% ipython --no-banner

In [1]: import numpy as np

In [2]: np.set_printoptions(precision=2, suppress=True, linewidth=120, legacy="1.25")

In [3]: m1 = np.array([[2, 0, 1], [0, 2, 0], [1, 0, 2]])

In [4]: # equal to its transpose

In [5]: ev, V = np.linalg.eig(m1)

In [6]: print(np.sort(np.linalg.eigvals(np.linalg.inv(m1))))
[0.33 0.5  1.  ]

In [7]: L = np.linalg.cholesky(m1)

In [8]: print(np.linalg.eigvalsh(m1).min() > 0)
True

In [9]: print(m1 / np.sqrt(np.outer(np.diag(m1), np.diag(m1))))
[[1.  0.  0.5]
 [0.  1.  0. ]
 [0.5 0.  1. ]]

In [10]: M = np.load("test12.npy")

In [11]: print(M)
[[  1.87   1.93  -3.12]
 [  9.74  10.31 -19.12]
 [  0.78   0.46  -1.9 ]
 [  0.9    0.94  -2.34]
 [ -4.54  -4.43   8.22]
 [ -0.35  -0.51   1.25]
 [ -9.18  -8.81  17.35]
 [  6.74   7.03 -14.51]
 [  2.79   3.09  -5.5 ]
 [  5.12   4.43  -9.68]
 [ -0.96  -1.12   2.43]]

In [12]: print(np.round(np.linalg.norm(m1[1] - m1[2]), 2))
3.0

In [13]: print(np.linalg.norm(m1, axis=1).argmax())
0

In [14]: print(round(np.linalg.norm(m1) ** 2 / np.linalg.norm(m1, 2) ** 2, 2))
1.56

In [15]: print(round(float(np.linalg.norm(m1, "nuc")), 2))
6.0

In [16]: gram = np.cov(M, rowvar=False)

In [17]: print(np.linalg.eigvalsh(gram)[::-1])
[156.97   0.11   0.06]

In [18]: print(np.polyfit(M[:, 1], M[:, 0], 1))
[ 0.99 -0.03]

In [19]: print(M.std(axis=0))
[4.95 4.98 9.67]

In [20]: print(np.corrcoef(M.T))
[[ 1.  1. -1.]
 [ 1.  1. -1.]
 [-1. -1.  1.]]
